$ ipython --no-banner

In [1]: import numpy as np

In [2]: np.set_printoptions(precision=2, suppress=True, linewidth=160)

In [3]: def rd(a):
   ...:     return np.round(a, 2) + 0
   ...: 

In [4]: A = np.load("x.npy")

In [5]: print(A)
[[ -3  -3  -3  -3  -3]
 [ -3  -6  -6  -6  -6]
 [ -3  -6  -9  -9  -9]
 [ -3  -6  -9 -12 -12]
 [ -3  -6  -9 -12 -15]]

In [6]: print(rd(np.linalg.eigvalsh(A).min()))
-37.03

In [7]: print(np.all(np.linalg.eigvalsh(A) > 0))
False

In [8]: print(np.trace(A))
-45

In [9]: np.linalg.determinant(A)
AttributeError: module 'numpy.linalg' has no attribute 'determinant'


In [10]: print((A + A.T) / 2)
[[ -3.  -3.  -3.  -3.  -3.]
 [ -3.  -6.  -6.  -6.  -6.]
 [ -3.  -6.  -9.  -9.  -9.]
 [ -3.  -6.  -9. -12. -12.]
 [ -3.  -6.  -9. -12. -15.]]

In [11]: print(rd(np.abs(np.linalg.eigvals(A)).max()))
37.03

In [12]: print(np.allclose(A, A.T))
True

In [13]: P = np.triu(np.array([[1, 1, 1, 0, 0],
    ...:     [1, 0, 2, 2, 2],
    ...:     [2, 2, 2, 0, 2],
    ...:     [0, 0, 2, 0, 0],
    ...:     [2, 2, 0, 2, 0]]), 1) + np.eye(5)

In [14]: M2 = P @ A @ np.linalg.inv(P)

In [15]: print(rd(np.linalg.det(M2)))
-243.0

In [16]: w, V = np.linalg.eig(A)

In [17]: print(rd(np.sort(np.linalg.eigvals(A @ A))))
[   0.66    1.12    3.06   18.89 1371.27]

In [18]: print(rd(np.prod(w)))
-243.0

In [19]: data = np.load("layer3.npy")

In [20]: print(rd(data))
[[ 0.83  0.33 -0.17]
 [ 0.33  0.33  0.33]
 [-0.17  0.33  0.83]]

In [21]: M2 = data / np.sqrt((data ** 2).mean(axis=1, keepdims=True))

In [22]: print(rd(M2[2]))
[-0.32  0.63  1.58]

In [23]: print(np.linalg.matrix_rank(data - data.mean(axis=1, keepdims=True)))
1

In [24]: left, sv, VT = np.linalg.svd(data)

In [25]: V = VT[:(sv > 1e-8).sum()]

In [26]: rng = np.random.default_rng(5829)

In [27]: x0 = data[1] + 4 * data[0] + rng.integers(2) * np.eye(3)[0]

In [28]: print(rd(x0))
[ 3.67  1.67 -0.33]

In [29]: print(rd(np.diag(V.T @ V)))
[0.83 0.33 0.83]
